In [1]: import numpy as np

In [2]: from numpy import linalg as LA

In [3]: np.set_printoptions(precision=1, suppress=True, linewidth=140)

In [4]: W2 = np.array([[2, 2, -1], [-3, 2, 1], [2, -2, -1]])

In [5]: F = np.repeat(W2, 42 // 3, axis=0)

In [6]: rng = np.random.default_rng(884)

In [7]: F = F + 0.3 * rng.normal(size=F.shape)

In [8]: print(F)
[[ 1.9  2.2 -0.7]
 [ 2.   1.8 -0.3]
 [ 1.8  2.1 -0.7]
 [ 2.   1.9 -1. ]
 [ 2.1  1.4 -0.7]
 [ 2.5  2.3 -1.2]
 [ 2.   1.8 -0.7]
 [ 1.8  1.9 -0.5]
 [ 2.1  2.2 -1. ]
 [ 1.6  1.8 -0.9]
 [ 2.1  2.6 -1.1]
 [ 1.9  2.9 -1.3]
 [ 1.9  1.6 -1.2]
 [ 2.   2.6 -0.9]
 [-3.5  2.2  0.8]
 [-3.   2.6  1.2]
 [-2.3  2.2  1.4]
 [-3.4  2.3  1.2]
 [-2.6  2.1  0.8]
 [-3.1  2.6  0.7]
 [-3.1  1.5  0.8]
 [-2.9  1.7  0.8]
 [-3.1  1.9  0.9]
 [-2.8  2.5  1.2]
 [-3.1  2.2  1.1]
 [-3.1  1.6  0.8]
 [-2.7  2.1  0.9]
 [-3.1  2.2  0.8]
 [ 2.4 -1.5 -0.8]
 [ 2.  -1.6 -0.9]
 [ 2.1 -2.4 -1.1]
 [ 2.4 -1.8 -1.3]
 [ 1.7 -2.  -0.9]
 [ 2.  -2.3 -1.1]
 [ 2.4 -1.9 -1.5]
 [ 1.7 -2.3 -0.5]
 [ 2.1 -2.1 -0.7]
 [ 2.7 -2.4 -1.2]
 [ 1.9 -2.  -1.3]
 [ 2.5 -2.1 -1.2]
 [ 2.  -2.2 -0.6]
 [ 2.1 -2.4 -0.8]]

In [9]: Ac = (F - F.mean(axis=0)) / F.std(axis=0)

In [10]: print(Ac.std(axis=0))
[1. 1. 1.]

In [11]: print(np.argwhere(np.abs(Ac) > 2))
[]

In [12]: beta = LA.lstsq(np.delete(Ac, 0, axis=1), Ac[:, 0])[0]

In [13]: print(np.round(1 - np.var(Ac[:, 0] - np.delete(Ac, 0, axis=1) @ beta), 1))
0.9

In [14]: print(np.abs(beta).argmax())
1

In [15]: J = np.loadtxt("test0.csv", delimiter=",")

In [16]: print(J)
[[ 1.4  0.3 -0.6  0.2  0.7  0.2 -1.4  0.9  0.3 -0.2  2.  -0.8]
 [-0.1 -0.6  0.9  0.5 -0.2  0.  -0.5 -0.4 -0.2 -0.8  0.3 -0.5]
 [ 0.2  0.7  1.1  1.5 -0.2  0.1  0.8 -0.1 -0.2  0.5 -1.   0.3]
 [ 1.1 -0.3  0.8  0.9 -0.4  0.  -0.2  1.4  0.4 -0.6  1.   0. ]
 [ 1.8  1.2 -0.5  2.3  0.7 -1.6 -3.5  1.1  1.1  0.1  1.1 -1. ]
 [ 0.  -0.6  0.4  0.1  0.   0.8  1.2  1.   0.  -0.2 -0.3 -0.2]
 [ 1.8  2.5 -1.2  2.6  0.7 -1.4 -2.5  0.3  0.3  0.8  1.6 -0.6]
 [ 0.  -0.5 -1.5 -4.7  1.2  1.3  1.4  0.4 -1.1  0.   0.6 -0.2]
 [-2.6 -1.8  0.1 -1.5 -0.4  0.6  0.4 -1.2  0.2 -1.  -0.8 -0.9]
 [ 0.9  0.5 -0.6 -0.4 -0.1  0.1  0.9  1.  -0.1  0.2  0.1  1.2]
 [-0.5 -1.1  2.9  1.8 -1.1 -0.1 -0.3 -0.3  0.8 -0.9 -0.6  0.3]
 [-2.3 -1.5  0.5 -0.4 -0.8 -0.7 -0.9 -1.1  0.9 -0.5 -1.5 -0.1]
 [-0.7  0.4  0.5  3.1 -0.9 -2.  -1.8 -0.3  1.5  0.2 -1.4  0.7]
 [ 0.4  0.  -0.3 -0.4  0.1 -0.4 -0.2  0.6  0.4  0.1 -0.2  0.5]
 [ 0.  -0.7 -0.9 -2.5  0.2  0.6  1.   0.  -0.8 -0.4 -0.1  0.2]
 [ 0.4  0.7  1.   1.   0.   0.4  0.9 -0.4 -0.8 -0.2  0.1 -0.3]
 [-0.4  1.4 -2.2 -3.   0.6  0.   2.3 -1.6 -2.1  1.2 -0.6  0.6]
 [-0.5 -0.2  0.2 -0.7 -0.1 -0.4  0.2 -0.1  0.   0.1 -0.6  0.3]
 [ 0.3 -1.4  0.9  1.  -0.8  0.5 -0.8  1.2  1.2 -0.9  0.8  0.3]
 [-2.2  0.1 -2.  -2.1  0.3  0.2  0.7 -2.2 -1.   0.3 -0.9 -0.7]
 [-1.2 -2.2  2.5  1.  -0.9  0.5 -0.5  0.1  1.  -1.4 -0.5 -0.7]
 [ 1.1  0.9 -1.5 -0.7  0.3  0.2  0.7  0.4 -0.4  1.3  0.6  1. ]
 [ 1.6  1.1 -0.8  0.4  0.5 -0.3 -0.9  0.3 -0.6 -0.1  1.4 -0.5]
 [ 0.   1.1 -0.7  0.5  0.3  0.   0.8 -0.1 -0.6  0.6 -0.8  0.1]
 [-0.1  0.   0.9 -0.6  0.1  1.   2.  -0.6 -1.5 -0.4 -0.6 -0.2]
 [ 0.7  0.8 -0.8 -0.7  0.8  0.5  1.   0.3 -0.8  0.7 -0.1  0.3]
 [-1.3 -0.3  0.8 -0.4 -0.8 -0.2  1.2 -1.  -0.2  0.1 -1.3  1. ]
 [-1.3 -1.   1.9  0.9 -1.3  0.   0.7 -0.8  0.3 -0.6 -1.2  0.6]
 [-1.8 -1.1  0.4  0.1 -0.3 -0.3 -1.3 -1.1  0.6 -0.7 -0.5 -0.5]
 [-0.6 -0.3 -1.  -1.8  0.7  1.3  1.1  0.3  0.1  0.7  0.2 -0.1]
 [-0.2  0.2 -1.1 -1.2  0.7  1.3  1.3 -0.5 -0.8  0.1  0.5 -0.7]
 [-0.3 -0.7  1.5  2.  -0.3  0.1 -1.4  0.5  1.3 -0.8  0.  -0.4]
 [ 0.1  1.1 -0.4  0.   0.4  0.9  2.1 -0.4 -1.4  0.9 -0.4 -0.2]
 [ 0.5  1.3 -1.8 -0.5  0.8  0.8  1.   0.  -0.9  0.8  0.8 -0.6]
 [-0.1 -1.6  2.4  0.5 -1.2  0.5  1.8  0.5 -0.2 -1.  -1.3  1.5]
 [-1.7 -1.8  0.9 -1.8 -0.9  1.7  2.4 -1.1 -0.8 -1.  -0.4  0.3]
 [ 0.7 -0.8  1.1  1.  -0.4 -1.1 -2.   1.2  1.5 -0.6 -0.1  0.7]]

In [17]: Ac = J - J.mean(axis=0)

In [18]: U, s, Vt = LA.svd(Ac, full_matrices=False)

In [19]: print(np.abs(U[:, 0]).argmax())
16

In [20]: print(LA.matrix_rank(Ac))
12

In [21]: print(s)
[13.9 11.8  6.9  6.6  4.5  2.7  2.   1.4  0.8  0.7  0.4  0.3]

In [22]: print(np.round(np.abs(Vt[-1]), 1) + 0)
[0.1 0.3 0.1 0.2 0.6 0.4 0.4 0.3 0.3 0.1 0.2 0. ]

In [23]: print(np.round(Vt[0] * np.sign(Vt[0, np.abs(Vt[0]).argmax()]), 1) + 0)
[ 0.1  0.   0.3  0.6 -0.1 -0.2 -0.5  0.2  0.3 -0.1  0.1  0. ]

In [24]: print(np.abs(J).max())
4.7

In [25]: print(np.unravel_index(np.abs(J).argmax(), J.shape))
(np.int64(7), np.int64(3))

In [26]: print(J.shape)
(37, 12)

In [27]: Ac = (J - J.mean(axis=0)) / J.std(axis=0)

In [28]: print(Ac.std(axis=0))
[1. 1. 1. 1. 1. 1. 1. 1. 1. 1. 1. 1.]

In [29]: beta = LA.lstsq(np.delete(Ac, 3, axis=1), Ac[:, 3])[0]

In [30]: print(beta.round(1) + 0)
[ 0.4  1.   0.2 -0.9  0.6 -0.6  0.   0.3  0.  -0.5 -0.3]

In [31]: mat = 5 * np.eye(4) + np.eye(4, k=1)

In [32]: print(mat)
[[5. 1. 0. 0.]
 [0. 5. 1. 0.]
 [0. 0. 5. 1.]
 [0. 0. 0. 5.]]

In [33]: print(np.round(LA.det(mat), 1))
625.0

In [34]: print(np.allclose(mat @ mat.T, mat.T @ mat))
False

In [35]: print(LA.matrix_power(mat, 4))
[[625. 500. 150.  20.]
 [  0. 625. 500. 150.]
 [  0.   0. 625. 500.]
 [  0.   0.   0. 625.]]

In [36]: ev, vecs = LA.eig(mat)

In [37]: print(np.sort(LA.eigvals(LA.inv(mat))))
[0.2 0.2 0.2 0.2]

In [38]: print(np.prod(ev))
625.0

In [39]: print(np.sort(LA.eigvals(mat @ mat)))
[25. 25. 25. 25.]

In [40]: E = np.loadtxt("out3.csv", delimiter=",")

In [41]: print(E)
[[ 1. -1.  1. -1. -1.  1. -1.  1.]
 [ 1.  1.  1.  1. -1. -1. -1. -1.]
 [ 1.  1. -1. -1. -1. -1.  1.  1.]
 [ 1. -1. -1.  1.  1. -1. -1.  1.]
 [ 1. -1. -1.  1. -1.  1.  1. -1.]
 [ 1.  1. -1. -1.  1.  1. -1. -1.]
 [ 1. -1.  1. -1.  1. -1.  1. -1.]
 [ 1.  1.  1.  1.  1.  1.  1.  1.]]

In [42]: M2 = E / np.sqrt((E ** 2).mean(axis=1, keepdims=True))

In [43]: print(LA.matrix_rank(M2) == LA.matrix_rank(E))
True

In [44]: print(LA.norm(M2, axis=1))
[2.8 2.8 2.8 2.8 2.8 2.8 2.8 2.8]

In [45]: print(LA.matrix_rank(E - E.mean(axis=1, keepdims=True)))
7

In [46]: print(E.T @ E)
[[8. 0. 0. 0. 0. 0. 0. 0.]
 [0. 8. 0. 0. 0. 0. 0. 0.]
 [0. 0. 8. 0. 0. 0. 0. 0.]
 [0. 0. 0. 8. 0. 0. 0. 0.]
 [0. 0. 0. 0. 8. 0. 0. 0.]
 [0. 0. 0. 0. 0. 8. 0. 0.]
 [0. 0. 0. 0. 0. 0. 8. 0.]
 [0. 0. 0. 0. 0. 0. 0. 8.]]

In [47]: print(LA.svd(E, compute_uv=False))
[2.8 2.8 2.8 2.8 2.8 2.8 2.8 2.8]

In [48]: print(LA.pinv(E))
[[ 0.1  0.1  0.1  0.1  0.1  0.1  0.1  0.1]
 [-0.1  0.1  0.1 -0.1 -0.1  0.1 -0.1  0.1]
 [ 0.1  0.1 -0.1 -0.1 -0.1 -0.1  0.1  0.1]
 [-0.1  0.1 -0.1  0.1  0.1 -0.1 -0.1  0.1]
 [-0.1 -0.1 -0.1  0.1 -0.1  0.1  0.1  0.1]
 [ 0.1 -0.1 -0.1 -0.1  0.1  0.1 -0.1  0.1]
 [-0.1 -0.1  0.1 -0.1  0.1 -0.1  0.1  0.1]
 [ 0.1 -0.1  0.1  0.1 -0.1 -0.1 -0.1  0.1]]

In [49]: print(E @ E.T)
[[8. 0. 0. 0. 0. 0. 0. 0.]
 [0. 8. 0. 0. 0. 0. 0. 0.]
 [0. 0. 8. 0. 0. 0. 0. 0.]
 [0. 0. 0. 8. 0. 0. 0. 0.]
 [0. 0. 0. 0. 8. 0. 0. 0.]
 [0. 0. 0. 0. 0. 8. 0. 0.]
 [0. 0. 0. 0. 0. 0. 8. 0.]
 [0. 0. 0. 0. 0. 0. 0. 8.]]

In [50]: vec = np.array([9, 5, 5, 0])

In [51]: target = mat @ vec

In [52]: beta, lr = np.zeros(4), 1 / LA.norm(mat, 2) ** 2

In [53]: for i in range(5):
    ...:     beta -= lr * mat.T @ (mat @ beta - target)
    ...:     if i % 1 == 0: print(i, round(LA.norm(mat @ beta - target), 1))
    ...: 
0 9.2
1 3.7
2 1.7
3 0.8
4 0.4

In [54]: print(round(float(LA.cond(mat)), 1))
1.4

In [55]: print(beta.round(1) + 0)
[9.  5.1 5.  0. ]

In [56]: Q, vecs = LA.qr(E[:, :3])[0], LA.qr(E[:, 3:])[0]

In [57]: s = LA.svd(Q.T @ vecs, compute_uv=False)

In [58]: print(s.round(1) + 0)
[0. 0. 0.]

In [59]: print(round(float(LA.norm(Q @ Q.T - vecs @ vecs.T, 2)), 1))
1.0

In [60]: print(np.degrees(np.arccos(s.clip(0, 1))))
[90. 90. 90.]

In [61]: cov = E.T @ E

In [62]: print(np.allclose(cov, cov.T))
True

In [63]: print((E @ E.T).shape)
(8, 8)

In [64]: print(LA.matrix_rank(cov))
8

In [65]: arr = np.loadtxt("mat.csv", delimiter=",")

In [66]: print(arr)
[[  7.   3.   8.   8. -16.]
 [  3.   7.   8.   5. -16.]
 [  7.   6.   5.   2. -10.]
 [  5.   2.   6.   0. -12.]
 [  3.   9.   4.   8.  -8.]
 [  1.   8.   6.   0. -12.]
 [  1.   9.   2.   3.  -4.]
 [  6.   1.   4.   0.  -8.]
 [  5.   7.   3.   3.  -6.]
 [  8.   2.   7.   9. -14.]
 [  1.   0.   6.   3. -12.]
 [  4.   9.   9.   2. -18.]]

In [67]: blk = np.stack([arr, -1 * arr, arr[::-1]])

In [68]: print(np.einsum("bij,cij->bc", blk, blk))
[[ 3193. -3193.  2638.]
 [-3193.  3193. -2638.]
 [ 2638. -2638.  3193.]]

In [69]: print(LA.norm(blk, axis=(1, 2)))
[56.5 56.5 56.5]

In [70]: print(LA.matrix_rank(blk))
[4 4 4]

In [71]: print(blk.sum(axis=0))
[[  4.   9.   9.   2. -18.]
 [  1.   0.   6.   3. -12.]
 [  8.   2.   7.   9. -14.]
 [  5.   7.   3.   3.  -6.]
 [  6.   1.   4.   0.  -8.]
 [  1.   9.   2.   3.  -4.]
 [  1.   8.   6.   0. -12.]
 [  3.   9.   4.   8.  -8.]
 [  5.   2.   6.   0. -12.]
 [  7.   6.   5.   2. -10.]
 [  3.   7.   8.   5. -16.]
 [  7.   3.   8.   8. -16.]]

In [72]: print(blk.shape)
(3, 12, 5)

In [73]: Ac = arr - arr.mean(axis=0)

In [74]: vecs = LA.svd(Ac)[2][:4]

In [75]: M2 = Ac - Ac @ vecs.T @ vecs

In [76]: print(LA.norm(M2, axis=1).round(6).argmax())
0

In [77]: print(np.round(M2.std(axis=0), 1) + 0)
[0. 0. 0. 0. 0.]

In [78]: print(np.diag(vecs.T @ vecs))
[1.  1.  0.2 1.  0.8]

In [79]: lab = arr[:, 2] > np.median(arr[:, 2])

In [80]: u = arr[lab].mean(axis=0) - arr[~lab].mean(axis=0)

In [81]: print(lab.astype(int))
[1 1 0 0 0 0 0 0 0 1 0 1]

In [82]: print(u)
[ 1.9  0.   3.5  3.6 -7. ]

In [83]: print(np.argsort(-np.abs(u).round(6), kind="stable"))
[4 3 2 0 1]

In [84]: print(((arr - arr.mean(axis=0)) @ u > 0).astype(int))
[1 1 0 0 0 0 0 0 0 1 0 1]

In [85]: U, s, Vt = LA.svd(arr)

In [86]: print(np.argmax(s[:-1] / (s[1:] + 1e-6)) + 1)
4

In [87]: M2 = U[:, :4] @ np.diag(s[:4]) @ Vt[:4]

In [88]: print(LA.matrix_rank(arr, rtol=0.05))
4

In [89]: print(LA.matrix_rank(M2))
4

In [90]: feats = np.maximum(np.array([[1], [0], [0], [4], [5], [2], [3], [1], [3], [2]]) @ np.array([[-1, -2, -2, -2, 1, -2, 3, 3, 0, 2, 1]]) + np.array([1, 0, 1, 3, 1, 1, 1, 2, 1, 2, 2]), 0)

In [91]: print(feats)
[[ 0  0  0  1  2  0  4  5  1  4  3]
 [ 1  0  1  3  1  1  1  2  1  2  2]
 [ 1  0  1  3  1  1  1  2  1  2  2]
 [ 0  0  0  0  5  0 13 14  1 10  6]
 [ 0  0  0  0  6  0 16 17  1 12  7]
 [ 0  0  0  0  3  0  7  8  1  6  4]
 [ 0  0  0  0  4  0 10 11  1  8  5]
 [ 0  0  0  1  2  0  4  5  1  4  3]
 [ 0  0  0  0  4  0 10 11  1  8  5]
 [ 0  0  0  0  3  0  7  8  1  6  4]]

In [92]: # rank 4

In [93]: U, s, Vt = LA.svd(feats)

In [94]: print(s.round(1) + 0)
[49.7  5.8  1.6  0.5  0.   0.   0.   0.   0.   0. ]

In [95]: print(np.argmax(s[:-1] / (s[1:] + 1e-6)) + 1)
4

In [96]: M2 = U[:, :4] @ np.diag(s[:4]) @ Vt[:4]

In [97]: print(M2.round(1) + 0)
[[ 0.  0.  0.  1.  2.  0.  4.  5.  1.  4.  3.]
 [ 1.  0.  1.  3.  1.  1.  1.  2.  1.  2.  2.]
 [ 1.  0.  1.  3.  1.  1.  1.  2.  1.  2.  2.]
 [ 0.  0.  0.  0.  5.  0. 13. 14.  1. 10.  6.]
 [ 0.  0.  0.  0.  6.  0. 16. 17.  1. 12.  7.]
 [ 0.  0.  0.  0.  3.  0.  7.  8.  1.  6.  4.]
 [ 0.  0.  0.  0.  4.  0. 10. 11.  1.  8.  5.]
 [ 0.  0.  0.  1.  2.  0.  4.  5.  1.  4.  3.]
 [ 0.  0.  0.  0.  4.  0. 10. 11.  1.  8.  5.]
 [ 0.  0.  0.  0.  3.  0.  7.  8.  1.  6.  4.]]

In [98]: print(round(np.abs(feats - M2).max(), 1))
0.0

In [99]: print(np.round(LA.norm(feats - M2) / LA.norm(feats), 1))
0.0

In [100]: print(LA.matrix_rank(M2))
4

In [101]: print(LA.matrix_rank(feats, rtol=0.05))
2

In [102]: print(round(LA.norm(feats - M2, 2), 1), round(s[4], 1))
0.0 0.0

In [103]: print(LA.matrix_rank(feats, rtol=0.1))
2

In [104]: print(np.argsort(-LA.norm(feats, axis=0).round(6), kind="stable")[:3])
[7 6 9]

In [105]: M2 = feats / np.sqrt((feats ** 2).mean(axis=1, keepdims=True))

In [106]: print(LA.matrix_rank(M2) == LA.matrix_rank(feats))
True

In [107]: print(LA.matrix_rank(feats - feats.mean(axis=1, keepdims=True)))
4

In [108]: print(np.unique(feats.round(6), axis=0).shape)
(6, 11)

In [109]: print(np.allclose(feats[:-1].T @ LA.lstsq(feats[:-1].T, feats[-1])[0], feats[-1]))
True

In [110]: print(np.abs(np.diag(LA.qr(feats)[1])) > 1e-9)
[ True False False  True  True False  True False False False]

In [111]: print(round(float(np.trace(LA.pinv(feats) @ feats)), 1))
4.0

In [112]: r = LA.matrix_rank(feats)

In [113]: print(r)
4

In [114]: null = LA.svd(feats)[2][r:].T

In [115]: print(null.shape)
(11, 7)

In [116]: print(np.round(null @ null.T, 1) + 0)
[[ 0.7  0.  -0.3  0.   0.  -0.3  0.   0.   0.   0.   0. ]
 [ 0.   1.   0.   0.   0.   0.   0.   0.   0.   0.   0. ]
 [-0.3  0.   0.7  0.   0.  -0.3  0.   0.   0.   0.   0. ]
 [ 0.   0.   0.   0.   0.   0.   0.   0.   0.   0.   0. ]
 [ 0.   0.   0.   0.   0.9  0.   0.  -0.1 -0.1 -0.1 -0.1]
 [-0.3  0.  -0.3  0.   0.   0.7  0.   0.   0.   0.   0. ]
 [ 0.   0.   0.   0.   0.   0.   0.4 -0.4  0.2 -0.1  0.2]
 [ 0.   0.   0.   0.  -0.1  0.  -0.4  0.6  0.  -0.2 -0.1]
 [ 0.   0.   0.   0.  -0.1  0.   0.2  0.   0.8 -0.2 -0.3]
 [ 0.   0.   0.   0.  -0.1  0.  -0.1 -0.2 -0.2  0.7 -0.3]
 [ 0.   0.   0.   0.  -0.1  0.   0.2 -0.1 -0.3 -0.3  0.5]]
